$ ipython --no-banner

In [1]: import numpy as np

In [2]: from numpy import linalg as LA

In [3]: np.set_printoptions(precision=2, suppress=True, linewidth=140, sign=" ")

In [4]: J = np.loadtxt("dump.csv", delimiter=",")

In [5]: J
Out[5]: 
array([[ 0.,  2.],
       [ 1.,  2.],
       [ 2.,  1.]])

In [6]: t3 = np.stack([J, 4 * J, J[::-1]])

In [7]: LA.norm(t3, axis=(1, 2))
Out[7]: array([  3.74,  14.97,   3.74])

In [8]: LA.matrix_rank(t3.reshape(3, -1))
Out[8]: np.int64(2)

In [9]: np.einsum("bij,cij->bc", t3, t3)
Out[9]: 
array([[  14.,   56.,    9.],
       [  56.,  224.,   36.],
       [   9.,   36.,   14.]])

In [10]: LA.matrix_rank(t3)
Out[10]: array([ 2,  2,  2])

In [11]: t3.sum(axis=0)
Out[11]: 
array([[  2.,  11.],
       [  6.,  12.],
       [ 10.,   7.]])

In [12]: out = np.c_[J[:, :1] @ np.array([[2]]), np.array([-5, 3, 5])]

In [13]: out
Out[13]: 
array([[ 0., -5.],
       [ 2.,  3.],
       [ 4.,  5.]])

In [14]: np.round(LA.norm(out - J @ LA.lstsq(J, out)[0], axis=0), 2) + 0
Out[14]: array([ 0.  ,  3.16])

In [15]: W1 = np.array([[-3, -2], [-3, 1]])

In [16]: coef = np.array([-3, -4])

In [17]: act = np.maximum(J @ W1 + coef, 0)

In [18]: print(act)
[[ 0.  0.]
 [ 0.  0.]
 [ 0.  0.]]

In [19]: LA.matrix_rank(act)
Out[19]: np.int64(0)

In [20]: cent = np.array([[2, 2], [3, 1]])

In [21]: W1 @ cent
Out[21]: 
array([[-12,  -8],
       [ -3,  -5]])

In [22]: act @ cent
Out[22]: 
array([[ 0.,  0.],
       [ 0.,  0.],
       [ 0.,  0.]])

In [23]: r0 = np.array([2, -2, 1])

In [24]: np.polyval(r0, J[0])
Out[24]: array([ 1.,  5.])

In [25]: np.convolve(J[0], r0)
Out[25]: array([ 0.,  4., -4.,  2.])

In [26]: print(np.array([np.convolve(row, r0, "same") for row in J]))
[[ 0.  4. -4.]
 [ 2.  2. -3.]
 [ 4. -2.  0.]]

In [27]: O, Rm = LA.qr(J)

In [28]: np.round(O.T @ O, 2) + 0
Out[28]: 
array([[ 1.,  0.],
       [ 0.,  1.]])

In [29]: print(O.shape, Rm.shape)
(3, 2) (2, 2)

In [30]: sig = 3 * 0.2 ** np.arange(3)

In [31]: O, _ = LA.qr(np.array([[0.1, 0.3, 0.0], [-0.5, 0.0, 0.1], [0.0, 1.9, 1.7]]))

In [32]: rng = np.random.default_rng(780)

In [33]: X = rng.normal(size=(21, 3)) * sig @ O

In [34]: X
Out[34]: 
array([[-1.69, -1.06, -6.2 ],
       [ 1.27,  0.7 ,  4.01],
       [ 1.39,  0.47,  2.74],
       [-0.72,  0.24,  2.34],
       [-1.81, -0.17, -0.59],
       [-0.46, -0.4 , -2.24],
       [-1.12, -0.88, -5.4 ],
       [-0.33, -0.02, -0.48],
       [ 0.4 ,  0.02,  0.22],
       [-0.42, -0.19, -1.19],
       [ 0.26,  0.36,  2.79],
       [-1.12, -0.36, -2.92],
       [ 1.12,  0.41,  3.1 ],
       [ 0.72,  0.27,  1.68],
       [ 0.88,  0.31,  2.28],
       [-1.08,  0.26,  2.64],
       [ 1.19,  0.6 ,  4.65],
       [ 0.75,  0.1 ,  1.75],
       [-0.87, -0.24, -2.2 ],
       [-0.31,  0.26,  1.65],
       [ 1.  ,  0.53,  2.19]])

In [35]: out = np.c_[X[:, :1] @ np.array([[1]]), np.array([2, 2, 2, 0, 0, 2, 1, 1, 1, 2, 2, 2, 0, 0, 2, 0, 1, 0, 2, 2, 0])]

In [36]: out
Out[36]: 
array([[-1.69,  2.  ],
       [ 1.27,  2.  ],
       [ 1.39,  2.  ],
       [-0.72,  0.  ],
       [-1.81,  0.  ],
       [-0.46,  2.  ],
       [-1.12,  1.  ],
       [-0.33,  1.  ],
       [ 0.4 ,  1.  ],
       [-0.42,  2.  ],
       [ 0.26,  2.  ],
       [-1.12,  2.  ],
       [ 1.12,  0.  ],
       [ 0.72,  0.  ],
       [ 0.88,  2.  ],
       [-1.08,  0.  ],
       [ 1.19,  1.  ],
       [ 0.75,  0.  ],
       [-0.87,  2.  ],
       [-0.31,  2.  ],
       [ 1.  ,  0.  ]])

In [37]: np.round(LA.norm(LA.qr(X)[0].T @ out, axis=0) ** 2 / ((out ** 2).sum(axis=0) + 1e-12), 2) + 0
Out[37]: array([ 1.,  0.])

In [38]: np.round(LA.lstsq(X, out[:, 0])[0], 2) + 0
Out[38]: array([ 1.,  0.,  0.])

In [39]: Ac = X - X.mean(axis=0)

In [40]: Uu, sig, Vt = LA.svd(Ac, full_matrices=False)

In [41]: np.abs(Vt[-1])
Out[41]: array([ 0.05,  0.99,  0.14])

In [42]: np.abs(Vt[0]).argmax()
Out[42]: np.int64(2)

In [43]: round(float((sig ** 2).sum() ** 2 / (sig ** 4).sum()), 2)
Out[43]: 1.09

In [44]: np.round(sig ** 2 / (sig ** 2).sum(), 2) + 0
Out[44]: array([ 0.96,  0.04,  0.  ])

In [45]: sig
Out[45]: array([ 13.87,   2.94,   0.38])

In [46]: (np.sign(Uu[:, 0]) == np.sign(Uu[0, 0])).astype(int)
Out[46]: array([ 1,  0,  0,  0,  1,  1,  1,  1,  1,  1,  0,  1,  0,  0,  0,  0,  0,  0,  1,  0,  0])

In [47]: np.searchsorted(np.cumsum(sig ** 2) / (sig ** 2).sum(), 0.9) + 1
Out[47]: np.int64(1)

In [48]: np.abs(Uu[:, 0]).argmax()
Out[48]: np.int64(0)

In [49]: idx = X[:, 1] > np.median(X[:, 1])

In [50]: r0 = X[idx].mean(axis=0) - X[~idx].mean(axis=0)

In [51]: round((((X - X.mean(axis=0)) @ r0 > 0) == idx).mean(), 2)
Out[51]: np.float64(0.9)

In [52]: np.argsort(-np.abs(r0).round(6), kind="stable")
Out[52]: array([ 2,  0,  1])

In [53]: idx.astype(int)
Out[53]: array([ 0,  1,  1,  0,  0,  0,  0,  0,  0,  0,  1,  0,  1,  1,  1,  1,  1,  0,  0,  1,  1])

In [54]: M = np.load("layer19.npy")

In [55]: M
Out[55]: 
array([[ 3,  0,  1,  0],
       [ 2,  0,  0,  2],
       [ 3,  0,  1,  0]])

In [56]: Uu, sig, Vt = LA.svd(M)

In [57]: vecs = Vt[:(sig > 1e-8).sum()]

In [58]: x0 = M[2] + 3 * M[1] + rng.integers(2) * np.eye(4)[1]

In [59]: x0
Out[59]: array([ 9.,  1.,  1.,  6.])

In [60]: round(float(LA.norm(x0 - vecs.T @ vecs @ x0)), 2)
Out[60]: 1.0

In [61]: LA.matrix_rank(np.vstack([M, x0]))
Out[61]: np.int64(3)

In [62]: np.diag(vecs.T @ vecs)
Out[62]: array([ 0.91,  0.  ,  0.18,  0.91])

In [63]: r = LA.matrix_rank(M)

In [64]: r
Out[64]: np.int64(2)

In [65]: null = LA.svd(M)[2][r:].T

In [66]: null.shape
Out[66]: (4, 2)

In [67]: np.allclose(M @ null, 0)
Out[67]: True

In [68]: [int(LA.matrix_rank(M[:i])) for i in range(1, len(M) + 1)]
Out[68]: [1, 2, 2]

In [69]: print(np.round(null @ null.T, 2) + 0)
[[ 0.09  0.   -0.27 -0.09]
 [ 0.    1.    0.    0.  ]
 [-0.27  0.    0.82  0.27]
 [-0.09  0.    0.27  0.09]]

In [70]: [int(LA.matrix_rank(np.delete(M, i, axis=0))) for i in range(3)]
Out[70]: [2, 1, 2]

In [71]: [int(LA.matrix_rank(M[:, :j + 1])) for j in range(4)]
Out[71]: [1, 1, 2, 2]
